$ ipython --no-banner

In [1]: import numpy as np

In [2]: np.set_printoptions(precision=2, suppress=True, linewidth=140)

In [3]: rd = lambda a: np.round(a, 2) + 0

In [4]: mat = np.loadtxt("out15.csv", delimiter=",")

In [5]: mat
Out[5]: 
array([[3., 3., 3., 6., 6.],
       [0., 0., 0., 3., 3.],
       [2., 2., 2., 5., 5.],
       [1., 1., 1., 4., 4.],
       [3., 3., 3., 6., 6.],
       [3., 3., 3., 6., 6.],
       [3., 3., 3., 6., 6.]])

In [6]: np.allclose(mat[:-1].T @ np.linalg.lstsq(mat[:-1].T, mat[-1])[0], mat[-1])
Out[6]: True

In [7]: print(rd(mat @ np.linalg.pinv(mat) @ mat))
[[3. 3. 3. 6. 6.]
 [0. 0. 0. 3. 3.]
 [2. 2. 2. 5. 5.]
 [1. 1. 1. 4. 4.]
 [3. 3. 3. 6. 6.]
 [3. 3. 3. 6. 6.]
 [3. 3. 3. 6. 6.]]

In [8]: print(np.linalg.lstsq(mat[:-1].T, mat[-1])[2])
2

In [9]: np.unique(mat.round(6), axis=0).shape
Out[9]: (4, 5)

In [10]: rd(np.trace(np.linalg.pinv(mat) @ mat))
Out[10]: np.float64(2.0)

In [11]: np.argsort(-np.linalg.norm(mat, axis=0).round(6), kind="stable")[:3]
Out[11]: array([3, 4, 0])

In [12]: np.linalg.matrix_rank(mat, rtol=0.1)
Out[12]: np.int64(2)

In [13]: np.linalg.cond(mat) > 100
Out[13]: np.True_

In [14]: M = np.load("data.npy")

In [15]: M
Out[15]: 
array([[ 0, -4,  4, -3, -1,  2, -2],
       [ 0,  0,  5, -3,  4, -3,  1],
       [ 0,  0,  0, -4,  3,  2,  5],
       [ 0,  0,  0,  0, -1,  1,  2],
       [ 0,  0,  0,  0,  0,  5,  3],
       [ 0,  0,  0,  0,  0,  0, -2],
       [ 0,  0,  0,  0,  0,  0,  0]])

In [16]: left, sig, Vh = np.linalg.svd(M)

In [17]: np.argmax(sig[:-1] / (sig[1:] + 1e-6)) + 1
Out[17]: np.int64(6)

In [18]: Y = left[:, :6] @ np.diag(sig[:6]) @ Vh[:6]

In [19]: print(rd(np.abs(M - Y).max()))
0.0

In [20]: print(rd(np.linalg.norm(M - Y) / np.linalg.norm(M)))
0.0

In [21]: np.linalg.matrix_rank(Y)
Out[21]: np.int64(6)

In [22]: theta = np.deg2rad(30)

In [23]: A = np.eye(5)

In [24]: A[np.ix_([4, 3], [4, 3])] = [[np.cos(theta), -np.sin(theta)], [np.sin(theta), np.cos(theta)]]

In [25]: rd(A)
Out[25]: 
array([[ 1.  ,  0.  ,  0.  ,  0.  ,  0.  ],
       [ 0.  ,  1.  ,  0.  ,  0.  ,  0.  ],
       [ 0.  ,  0.  ,  1.  ,  0.  ,  0.  ],
       [ 0.  ,  0.  ,  0.  ,  0.87,  0.5 ],
       [ 0.  ,  0.  ,  0.  , -0.5 ,  0.87]])

In [26]: vec = np.array([-2, 1, 1, -1, 2])

In [27]: h1 = np.maximum(A @ vec, 0)

In [28]: rd(np.tanh(A @ vec))
Out[28]: array([-0.96,  0.76,  0.76,  0.13,  0.98])

In [29]: rd(np.maximum(A @ vec, 0) - np.maximum(-A @ vec, 0))
Out[29]: array([-2.  ,  1.  ,  1.  ,  0.13,  2.23])

In [30]: print(rd(np.maximum(A @ (3 * vec), 0)))
[0.  3.  3.  0.4 6.7]

In [31]: rng = np.random.default_rng(40863)

In [32]: labels = rng.permutation(7)

In [33]: labels
Out[33]: array([1, 2, 3, 0, 5, 6, 4])

In [34]: Y = M[labels][:, labels]

In [35]: np.allclose(Y, M)
Out[35]: False

In [36]: np.trace(Y)
Out[36]: np.int64(0)

In [37]: rd(np.linalg.det(Y)), rd(np.linalg.det(M[labels]))
Out[37]: (np.float64(0.0), np.float64(0.0))

In [38]: Y = A + rng.integers(-2, 3, (5, 1)) @ rng.integers(-2, 3, (1, 5))

In [39]: rd(Y)
Out[39]: 
array([[ 1.  , -1.  ,  1.  ,  1.  , -2.  ],
       [ 0.  , -1.  ,  2.  ,  2.  , -4.  ],
       [ 0.  , -2.  ,  3.  ,  2.  , -4.  ],
       [ 0.  , -1.  ,  1.  ,  1.87, -1.5 ],
       [ 0.  , -2.  ,  2.  ,  1.5 , -3.13]])

In [40]: np.abs(Y - A).sum(axis=1)
Out[40]: array([ 5., 10., 10.,  5., 10.])

In [41]: np.linalg.matrix_rank(Y - A, tol=1e-8)
Out[41]: np.int64(1)

In [42]: t3 = np.stack([Y, 5 * Y, Y[::-1]])

In [43]: rd(np.einsum("bij,cij->bc", t3, t3))
Out[43]: 
array([[  93.8 ,  469.02,   82.  ],
       [ 469.02, 2345.1 ,  410.  ],
       [  82.  ,  410.  ,   93.8 ]])

In [44]: print((t3 @ Y.T).shape)
(3, 5, 5)

In [45]: print(rd(np.linalg.norm(t3, axis=(1, 2))))
[ 9.69 48.43  9.69]

In [46]: vec = np.array([1, -1, -2, 2, 1])

In [47]: 5 - np.linalg.matrix_rank(A - np.eye(5), tol=1e-8)
Out[47]: np.int64(3)

In [48]: rd(np.linalg.inv(A))
Out[48]: 
array([[ 1.  ,  0.  ,  0.  ,  0.  ,  0.  ],
       [ 0.  ,  1.  ,  0.  ,  0.  ,  0.  ],
       [ 0.  ,  0.  ,  1.  ,  0.  ,  0.  ],
       [ 0.  ,  0.  ,  0.  ,  0.87, -0.5 ],
       [ 0.  ,  0.  ,  0.  ,  0.5 ,  0.87]])

In [49]: [p for p in range(1, 25) if np.allclose(np.linalg.matrix_power(A, p), np.eye(5))]
Out[49]: [12, 24]

In [50]: J = np.load("x.npy")

In [51]: J
Out[51]: 
array([[1, 2, 1, 3],
       [1, 0, 3, 0],
       [0, 2, 0, 0],
       [2, 3, 0, 0],
       [1, 0, 3, 0],
       [2, 1, 2, 0]])

In [52]: Y = np.c_[J[:, :1] @ np.array([[-1]]), np.array([-1, -1, 2, 1, 0, -3])]

In [53]: print(Y)
[[-1 -1]
 [-1 -1]
 [ 0  2]
 [-2  1]
 [-1  0]
 [-2 -3]]

In [54]: np.linalg.matrix_rank(np.c_[J, Y])
Out[54]: np.int64(5)

In [55]: rd(np.linalg.lstsq(J, Y[:, 0])[0])
Out[55]: array([-1.,  0.,  0.,  0.])

In [56]: print(rd(np.linalg.norm(np.linalg.qr(J)[0].T @ Y, axis=0) ** 2 / ((Y ** 2).sum(axis=0) + 1e-12)))
[1.   0.79]

In [57]: K = np.array([[0, -4, -3, -1, 4, -2],
    ...:     [2, -1, 0, -3, 4, -3],
    ...:     [2, -3, -2, 0, 2, -3],
    ...:     [-1, -3, -4, 1, 2, 0],
    ...:     [1, -2, -3, 3, 3, 1],
    ...:     [1, -2, -3, 4, 6, 3],
    ...:     [1, -2, -3, 3, 3, 1],
    ...:     [0, 2, 2, -2, 5, 2],
    ...:     [0, 0, 0, 0, 0, 0],
    ...:     [0, 0, 0, 0, 0, 0]])

In [58]: left, sig, Vh = np.linalg.svd(K)

In [59]: rd(sig)
Out[59]: array([14.01,  8.15,  7.4 ,  3.15,  0.72,  0.  ])

In [60]: print(np.argmax(sig[:-1] / (sig[1:] + 1e-6)) + 1)
5

In [61]: Y = left[:, :5] @ np.diag(sig[:5]) @ Vh[:5]

In [62]: print(rd(np.linalg.norm(K - Y, 2)), rd(sig[5]))
0.0 0.0

In [63]: left, sig, Vh = np.linalg.svd(K, full_matrices=False)

In [64]: rd(np.abs(Vh[0]))
Out[64]: array([0.14, 0.44, 0.5 , 0.27, 0.69, 0.03])

In [65]: rd(left.T @ left)
Out[65]: 
array([[1., 0., 0., 0., 0., 0.],
       [0., 1., 0., 0., 0., 0.],
       [0., 0., 1., 0., 0., 0.],
       [0., 0., 0., 1., 0., 0.],
       [0., 0., 0., 0., 1., 0.],
       [0., 0., 0., 0., 0., 1.]])

In [66]: left.shape, sig.shape, Vh.shape
Out[66]: ((10, 6), (6,), (6, 6))

In [67]: rd(np.cumsum(sig ** 2) / np.sum(sig ** 2))
Out[67]: array([0.6 , 0.8 , 0.97, 1.  , 1.  , 1.  ])

In [68]: rd(Vh @ Vh.T)
Out[68]: 
array([[1., 0., 0., 0., 0., 0.],
       [0., 1., 0., 0., 0., 0.],
       [0., 0., 1., 0., 0., 0.],
       [0., 0., 0., 1., 0., 0.],
       [0., 0., 0., 0., 1., 0.],
       [0., 0., 0., 0., 0., 1.]])

In [69]: rd(np.sqrt((sig ** 2).sum())), rd(np.linalg.norm(K))
Out[69]: (np.float64(18.11), np.float64(18.11))

In [70]: print(np.abs(left[:, 0]).round(6).argmax())
5

In [71]: np.allclose(left * sig @ Vh, K)
Out[71]: True

In [72]: rd(sig)
Out[72]: array([14.01,  8.15,  7.4 ,  3.15,  0.72,  0.  ])
